% python3 -q
>>> import numpy as np
>>> np.set_printoptions(precision=2, suppress=True, linewidth=100)
>>> W0 = np.array([[-2.0, 1.0, 1.0, 1.0],
...     [1.0, -2.0, 1.0, 1.0],
...     [1.0, 1.0, -2.0, 1.0],
...     [1.0, 1.0, 1.0, -2.0]])
>>> W0
array([[-2.,  1.,  1.,  1.],
       [ 1., -2.,  1.,  1.],
       [ 1.,  1., -2.,  1.],
       [ 1.,  1.,  1., -2.]])
>>> evals, V = np.linalg.eigh(W0)
>>> np.unique(evals.round(6) + 0, return_counts=True)[1]
array([3, 1])
>>> np.linalg.eigvalsh(W0 @ W0)
array([1., 9., 9., 9.])
>>> np.linalg.svd(W0, compute_uv=False)
array([3., 3., 3., 1.])
>>> np.round(V.T @ W0 @ V, 2) + 0
array([[-3.,  0.,  0.,  0.],
       [ 0., -3.,  0.,  0.],
       [ 0.,  0., -3.,  0.],
       [ 0.,  0.,  0.,  1.]])
>>> np.sort(np.abs(np.linalg.eigvals(W0)))
array([1., 3., 3., 3.])
>>> np.linalg.matrix_power(W0, 4)
array([[ 61., -20., -20., -20.],
       [-20.,  61., -20., -20.],
       [-20., -20.,  61., -20.],
       [-20., -20., -20.,  61.]])
>>> np.allclose(W0, W0.T)
True
>>> W0 @ W0
array([[ 7., -2., -2., -2.],
       [-2.,  7., -2., -2.],
       [-2., -2.,  7., -2.],
       [-2., -2., -2.,  7.]])
>>> np.linalg.determinant(W0)
Traceback (most recent call last):
  File "<python-input-13>", line 1, in <module>
    np.linalg.determinant(W0)
    ^^^^^^^^^^^^^^^^^^^^^
AttributeError: module 'numpy.linalg' has no attribute 'determinant'
>>> (W0 + W0.T) / 2
array([[-2.,  1.,  1.,  1.],
       [ 1., -2.,  1.,  1.],
       [ 1.,  1., -2.,  1.],
       [ 1.,  1.,  1., -2.]])
>>> rng = np.random.default_rng(986195)
>>> z = rng.permutation(4)
>>> Y = W0[:, z] * rng.choice([-1, 1], 4)
>>> Y
array([[ 1.,  1.,  1., -2.],
       [ 1.,  1., -2.,  1.],
       [ 1., -2.,  1.,  1.],
       [-2.,  1.,  1.,  1.]])
>>> Uu, _, Vt = np.linalg.svd(W0.T @ Y)
>>> np.round(Uu @ Vt, 2) + 0
array([[0., 0., 0., 1.],
       [0., 0., 1., 0.],
       [0., 1., 0., 0.],
       [1., 0., 0., 0.]])
>>> np.round(np.linalg.lstsq(W0, Y)[0], 2) + 0
array([[0., 0., 0., 1.],
       [0., 0., 1., 0.],
       [0., 1., 0., 0.],
       [1., 0., 0., 0.]])
>>> mat = np.load("mat.npy")
>>> mat
array([[ 0.87, -2.74,  0.84],
       [ 2.41, -1.7 ,  0.56],
       [-2.38, -1.37, -1.21],
       [-2.72, -0.39,  1.19],
       [ 0.55,  2.38, -1.74],
       [-0.91, -0.68,  2.77],
       [ 0.56, -2.26, -1.89],
       [ 0.24, -0.48,  2.95],
       [ 0.29,  2.78, -1.09],
       [ 0.46,  0.08, -2.96],
       [-2.86, -0.88, -0.15],
       [-0.94,  1.69, -2.29],
       [-1.16, -2.26,  1.6 ],
       [ 2.79, -0.7 , -0.86],
       [ 0.4 , -2.21,  1.99],
       [-1.  , -2.83, -0.03],
       [-0.13, -2.8 ,  1.07],
       [ 0.34, -2.62, -1.42],
       [-2.99,  0.  ,  0.18],
       [-0.99,  2.75,  0.69],
       [-2.05, -1.91,  1.06],
       [ 2.52,  0.69,  1.47]])
>>> Y = np.c_[mat[:, :1] @ np.array([[1]]), np.array([2, -2, 2, 2, 0, 2, -2, -2, -1, -1, 0, 0, -1, 2, 1, -1, 0, -1, 0, 1, 2, 2])]
>>> Y
array([[ 0.87,  2.  ],
       [ 2.41, -2.  ],
       [-2.38,  2.  ],
       [-2.72,  2.  ],
       [ 0.55,  0.  ],
       [-0.91,  2.  ],
       [ 0.56, -2.  ],
       [ 0.24, -2.  ],
       [ 0.29, -1.  ],
       [ 0.46, -1.  ],
       [-2.86,  0.  ],
       [-0.94,  0.  ],
       [-1.16, -1.  ],
       [ 2.79,  2.  ],
       [ 0.4 ,  1.  ],
       [-1.  , -1.  ],
       [-0.13,  0.  ],
       [ 0.34, -1.  ],
       [-2.99,  0.  ],
       [-0.99,  1.  ],
       [-2.05,  2.  ],
       [ 2.52,  2.  ]])
>>> np.linalg.matrix_rank(Y)
np.int64(2)
>>> np.linalg.norm(np.linalg.qr(mat)[0].T @ Y, axis=0) ** 2 / ((Y ** 2).sum(axis=0) + 1e-12)
array([1. , 0.1])
>>> np.round(np.linalg.norm(Y - mat @ np.linalg.lstsq(mat, Y)[0], axis=0), 2) + 0
array([0.  , 6.49])
>>> x = np.array([7, 2])
>>> (Y @ x).argmax()
np.int64(13)
>>> x @ Y
Traceback (most recent call last):
  File "<python-input-31>", line 1, in <module>
    x @ Y
    ~~^~~
ValueError: matmul: Input operand 1 has a mismatch in its core dimension 0, with gufunc signature (n?,k),(k,m?)->(n?,m?) (size 22 is different from 2)
>>> np.linalg.norm(Y @ x) <= np.linalg.norm(Y, 2) * np.linalg.norm(x) + 1e-9
np.True_
>>> data = np.loadtxt("block14.csv", delimiter=",")
>>> data.round(2) + 0
array([[-13.57,  -4.55,  -2.2 ],
       [-11.79,  -3.54,  -1.01],
       [-10.67,  -2.93,  -0.33],
       [ -6.89,  -1.07,   1.46],
       [ -5.97,  -0.68,   1.73],
       [ -5.91,  -0.66,   1.74],
       [ -2.01,   0.37,   1.6 ],
       [ -1.66,   0.38,   1.43],
       [ -0.63,   0.25,   0.64],
       [ -0.49,   0.21,   0.5 ],
       [ -0.24,   0.11,   0.25],
       [  0.  ,   0.  ,   0.  ],
       [  0.46,  -0.24,  -0.35],
       [  0.64,  -0.31,  -0.37],
       [  0.93,  -0.38,  -0.2 ],
       [  1.41,  -0.31,   0.57],
       [  2.11,   0.08,   2.3 ],
       [  2.18,   0.13,   2.49],
       [  2.3 ,   0.21,   2.82],
       [  2.33,   0.24,   2.92],
       [  2.34,   0.24,   2.93],
       [  2.83,   0.65,   4.35],
       [  3.19,   0.98,   5.43],
       [  5.27,   3.05,  11.74],
       [  5.6 ,   3.4 ,  12.75],
       [  5.63,   3.43,  12.83],
       [  6.71,   4.59,  16.11]])
>>> Ac = data - data.mean(axis=0)
>>> V = np.linalg.svd(Ac)[2][:2]
>>> Y = Ac - Ac @ V.T @ V
>>> Y.std(axis=0)
array([0.09, 0.44, 0.09])
